>>> import numpy as np
>>> from numpy import linalg as LA
>>> np.set_printoptions(precision=3, suppress=True, linewidth=120)
>>> tidy = lambda a: np.round(a, 3) + 0
>>> arr = np.load("x.npy")
>>> print(arr)
[[ 5 -5 -3 -4  2  2  4  3]
 [ 1  5 -2  3  4  5  0  3]
 [ 0  0 14  4  3  1 -1 -5]
 [-3 -1  2 13  3 -1 -1  1]
 [ 5 -5  0 -3 13  3 -2  0]
 [-2  3 -2 -1  1  4 -4 -2]
 [ 5  5 -1 -4  5 -5  1 -5]
 [-2 -1  2  1  0 -1  4  5]]
>>> rng = np.random.default_rng(79)
>>> idx = rng.permutation(8)
>>> print(idx)
[4 6 7 0 1 2 3 5]
>>> B = arr[idx][:, idx]
>>> print(B)
[[13 -2  0  5 -5  0 -3  3]
 [ 5  1 -5  5  5 -1 -4 -5]
 [ 0  4  5 -2 -1  2  1 -1]
 [ 2  4  3  5 -5 -3 -4  2]
 [ 4  0  3  1  5 -2  3  5]
 [ 3 -1 -5  0  0 14  4  1]
 [ 3 -1  1 -3 -1  2 13 -1]
 [ 1 -4 -2 -2  3 -2 -1  4]]
>>> print(np.allclose(B, arr))
False
>>> print(np.trace(B))
60
>>> x0 = np.array([5, 2, 6, -8, 6, 4, -6, 0])
>>> h = np.maximum(B @ x0, 0)
>>> print(tidy(np.tanh(B @ x0)))
[ 1.  1.  1. -1.  1.  1. -1.  1.]
>>> print(h)
[ 9  7 50  0 34 15  0 17]
>>> print(np.maximum(B @ x0, 0) - np.maximum(-B @ x0, 0))
[  9   7  50 -22  34  15 -33  17]
>>> print(B * (h > 1e-9)[:, None])
[[13 -2  0  5 -5  0 -3  3]
 [ 5  1 -5  5  5 -1 -4 -5]
 [ 0  4  5 -2 -1  2  1 -1]
 [ 0  0  0  0  0  0  0  0]
 [ 4  0  3  1  5 -2  3  5]
 [ 3 -1 -5  0  0 14  4  1]
 [ 0  0  0  0  0  0  0  0]
 [ 1 -4 -2 -2  3 -2 -1  4]]
>>> B = LA.inv(arr)
>>> print(tidy(LA.det(arr) * LA.det(B)))
1.0
>>> print(tidy(LA.slogdet(arr)[0]))
1.0
>>> K = np.load("w.npy")
>>> print(K)
[[  0.142  -0.456  -6.199  -5.903  -6.946 -10.814  -8.725   4.021]
 [  3.501  -8.408 -14.279   6.57   -4.849   2.334  -7.035  -9.144]
 [  3.322  -8.222 -13.698   4.669  -3.973   3.344  -7.732 -10.656]
 [-16.323  20.345  -1.06    1.062   5.799  20.137   0.112  -3.148]
 [-16.968  17.483  -2.474  -0.364   6.553  21.866   1.856  -1.576]
 [-14.289  20.006  -1.491   0.25    6.707  23.106  -0.171  -2.304]
 [  0.302  -2.649  -5.045  -7.905 -10.323 -12.527  -7.999   2.977]
 [  0.617  -2.52   -6.23   -8.263  -9.949 -10.699  -8.839   4.716]
 [-14.128  20.603   0.669  -1.448   6.733  22.119  -1.694  -1.592]
 [  1.252  -6.169 -13.563   6.283  -6.103   2.097  -6.719  -9.809]
 [  2.779  -5.979 -13.017   5.916  -1.07    2.774  -6.26  -10.081]
 [  4.564  -5.185 -13.805   6.631  -2.526   2.516  -6.25  -11.362]
 [-13.921  20.227  -0.169   0.711   4.712  21.617   0.324  -1.568]
 [-15.039  19.235  -0.145   0.254   4.423  22.348  -1.239  -0.855]
 [  0.054  -3.331  -6.293  -8.025  -9.511 -10.698  -8.456   4.925]
 [-15.848  20.593   2.111  -0.566   4.299  23.881  -1.544  -0.108]
 [  4.252  -8.9   -11.826   7.066  -4.497   3.606  -6.917 -11.055]
 [  2.844  -8.678 -12.34    6.703  -3.468   3.06  -10.047  -8.798]
 [-16.765  19.919   0.644  -1.068   4.995  21.517   1.066  -2.823]
 [  5.423  -6.712 -13.32    4.81   -2.563   2.265  -8.126  -8.802]
 [  1.41   -7.031 -12.875   6.445  -2.875   3.765  -6.598 -10.376]
 [  3.572  -7.499 -11.796   3.544  -3.491   3.213  -6.947 -10.967]
 [-15.627  18.913  -0.36   -1.22    5.79   21.282   1.439  -2.75 ]
 [  0.689  -4.169  -5.093  -7.877  -7.332 -11.78   -7.449   3.678]
 [-13.759  19.294  -0.559  -1.124   4.352  22.808   1.889  -2.129]
 [-15.75   19.662   0.328   1.251   4.449  23.135   0.509  -2.769]
 [  0.345  -3.35   -7.086  -6.949  -8.547 -11.926  -8.34    4.701]
 [  3.12   -8.559 -13.714   3.855  -3.614   3.87   -6.995  -8.659]
 [  1.29   -7.749 -13.143   7.584  -4.271   2.117  -5.959  -8.754]
 [  3.314  -5.356 -12.423   6.679  -4.585   2.124  -7.721  -8.625]
 [  1.938  -8.709 -13.229   6.379  -4.814   3.531  -5.091 -11.68 ]
 [-15.282  21.741   1.046  -1.325   6.161  20.998  -0.712  -3.457]
 [-15.87   19.71    1.373  -0.754   3.792  21.833  -0.609  -1.433]
 [-15.584  19.764   0.332   0.062   3.739  21.563   0.417  -0.167]
 [  0.091  -1.763  -4.643  -6.313  -6.487 -11.352 -10.681   4.488]]
>>> idx = K[:, 3] > np.median(K[:, 3])
>>> u = K[idx].mean(axis=0) - K[~idx].mean(axis=0)
>>> print(tidy((((K - K.mean(axis=0)) @ u > 0) == idx).mean()))
0.714
>>> print(idx.astype(int))
[0 1 1 1 0 0 0 0 0 1 1 1 1 0 0 0 1 1 0 1 1 1 0 0 0 1 0 1 1 1 1 0 0 0 0]
>>> print(tidy(u))
[  9.073 -13.582  -8.628   8.32   -2.134  -2.879  -2.411  -9.176]
>>> Z = K[[8, 9]].astype(float)
>>> for _ in range(6):
...     idx = LA.norm(K[:, None] - Z, axis=-1).argmin(axis=1)
...     Z = np.array([K[idx == j].mean(axis=0) for j in range(2)])
... 
>>> print(idx)
[1 1 1 0 0 0 1 1 0 1 1 1 0 0 1 0 1 1 0 1 1 1 0 1 0 0 1 1 1 1 1 0 0 0 1]
>>> print(np.abs(Z[1] - Z[0]).argmax())
1
>>> print(tidy(Z[1] - Z[0]))
[ 17.502 -25.602 -10.666   1.825 -10.502 -23.881  -7.683  -3.297]
>>> print(np.bincount(idx))
[14 21]
>>> data = (rng.random((6, 6)) < 0.3) + np.eye(6)
>>> data /= data.sum(axis=1, keepdims=True)
>>> print(tidy(data))
[[0.5   0.25  0.    0.    0.25  0.   ]
 [0.    0.25  0.25  0.25  0.    0.25 ]
 [0.    0.    0.667 0.    0.    0.333]
 [0.    0.    0.5   0.5   0.    0.   ]
 [0.5   0.    0.    0.    0.5   0.   ]
 [0.    0.    0.333 0.    0.333 0.333]]
>>> print(tidy(np.sort(np.abs(LA.eigvals(data)))[::-1]))
[1.    0.684 0.684 0.314 0.314 0.038]
>>> print(tidy(LA.matrix_power(data, 2)))
[[0.375 0.188 0.062 0.062 0.25  0.062]
 [0.    0.062 0.437 0.188 0.083 0.229]
 [0.    0.    0.556 0.    0.111 0.333]
 [0.    0.    0.583 0.25  0.    0.167]
 [0.5   0.125 0.    0.    0.375 0.   ]
 [0.167 0.    0.333 0.    0.278 0.222]]
>>> pr = np.eye(6)[3]
>>> for _ in range(7):
...     pr = pr @ data
...     print(pr.round(3))
... 
[0.  0.  0.5 0.5 0.  0. ]
[0.    0.    0.583 0.25  0.    0.167]
[0.    0.    0.569 0.125 0.056 0.25 ]
[0.028 0.    0.525 0.062 0.111 0.273]
[0.069 0.007 0.473 0.031 0.154 0.266]
[0.111 0.019 0.421 0.017 0.183 0.248]
[0.147 0.033 0.377 0.013 0.202 0.228]
>>> left, sigma, VT = LA.svd(data, full_matrices=False)
>>> print(tidy(sigma))
[1.107 0.913 0.512 0.346 0.265 0.037]
>>> print(tidy(VT @ VT.T))
[[1. 0. 0. 0. 0. 0.]
 [0. 1. 0. 0. 0. 0.]
 [0. 0. 1. 0. 0. 0.]
 [0. 0. 0. 1. 0. 0.]
 [0. 0. 0. 0. 1. 0.]
 [0. 0. 0. 0. 0. 1.]]
>>> print(tidy(np.cumsum(sigma ** 2) / np.sum(sigma ** 2)))
[0.488 0.82  0.924 0.971 0.999 1.   ]
>>> idx = rng.permutation(6)
>>> print(idx)
[5 3 1 2 4 0]
>>> B = data[idx][:, idx]
>>> print(tidy(np.diag(B)))
[0.333 0.5   0.25  0.667 0.5   0.5  ]
>>> print(tidy(LA.det(B)), tidy(LA.det(data[idx])))
-0.002 0.002
>>> print(np.trace(B))
2.75
>>> t3 = np.stack([data, 2 * data, data[::-1]])
>>> print(tidy(LA.det(t3)))
[-0.002 -0.111  0.002]
>>> print(tidy(np.einsum("bij,cij->bc", t3, t3)))
[[ 2.514  5.028  0.833]
 [ 5.028 10.056  1.667]
 [ 0.833  1.667  2.514]]
>>> print((t3 @ data.T).shape)
(3, 6, 6)
>>> print(t3.shape)
(3, 6, 6)
>>> print(tidy(t3.sum(axis=0)))
[[1.5   0.75  0.333 0.    1.083 0.333]
 [0.5   0.75  0.75  0.75  0.5   0.75 ]
 [0.    0.    2.5   0.5   0.    1.   ]
 [0.    0.    2.167 1.5   0.    0.333]
 [1.5   0.25  0.25  0.25  1.5   0.25 ]
 [0.5   0.25  1.    0.    1.25  1.   ]]
>>> print(LA.matrix_rank(t3))
[6 6 6]
>>> print(tidy(LA.norm(t3, axis=(1, 2))))
[1.586 3.171 1.586]
>>> print(LA.matrix_rank(t3.reshape(3, -1)))
2
>>> print(tidy(LA.norm(data, "nuc")))
3.18
>>> print(tidy(LA.norm(data, axis=1)))
[0.612 0.5   0.745 0.707 0.707 0.577]
>>> print(tidy(LA.norm(data, 2)))
1.107
>>> feats = np.array([[0, -2, -1, -5, 1, 4],
...     [0, 0, 2, -1, 4, -4],
...     [0, 0, 0, 2, 3, 2],
...     [0, 0, 0, 0, -4, 3],
...     [0, 0, 0, 0, 0, 3],
...     [0, 0, 0, 0, 0, 0]])
>>> print(feats)
[[ 0 -2 -1 -5  1  4]
 [ 0  0  2 -1  4 -4]
 [ 0  0  0  2  3  2]
 [ 0  0  0  0 -4  3]
 [ 0  0  0  0  0  3]
 [ 0  0  0  0  0  0]]
>>> # rank 5
>>> print(tidy(np.sort(LA.eigvals(feats))))
[0. 0. 0. 0. 0. 0.]
>>> print(LA.matrix_rank(feats - feats[0, 0] * np.eye(6)))
5
>>> print([int(LA.matrix_rank(LA.matrix_power(feats, p))) for p in range(1, 7)])
[5, 4, 3, 2, 1, 0]
>>> print(feats @ feats)
[[  0   0  -4   0   9  -6]
 [  0   0   0   4  10  13]
 [  0   0   0   0  -8  15]
 [  0   0   0   0   0 -12]
 [  0   0   0   0   0   0]
 [  0   0   0   0   0   0]]
>>> print(LA.matrix_power(feats, 3))
[[  0   0   0  -8 -12  19]
 [  0   0   0   0 -16  42]
 [  0   0   0   0   0 -24]
 [  0   0   0   0   0   0]
 [  0   0   0   0   0   0]
 [  0   0   0   0   0   0]]
>>> print(feats @ feats)
[[  0   0  -4   0   9  -6]
 [  0   0   0   4  10  13]
 [  0   0   0   0  -8  15]
 [  0   0   0   0   0 -12]
 [  0   0   0   0   0   0]
 [  0   0   0   0   0   0]]
>>> print((feats - feats.T) / 2)
[[ 0.  -1.  -0.5 -2.5  0.5  2. ]
 [ 1.   0.   1.  -0.5  2.  -2. ]
 [ 0.5 -1.   0.   1.   1.5  1. ]
 [ 2.5  0.5 -1.   0.  -2.   1.5]
 [-0.5 -2.  -1.5  2.   0.   1.5]
 [-2.   2.  -1.  -1.5 -1.5  0. ]]
>>> print(tidy(np.sort(np.abs(LA.eigvals(feats)))))
[0. 0. 0. 0. 0. 0.]
>>> print(np.trace(feats))
0
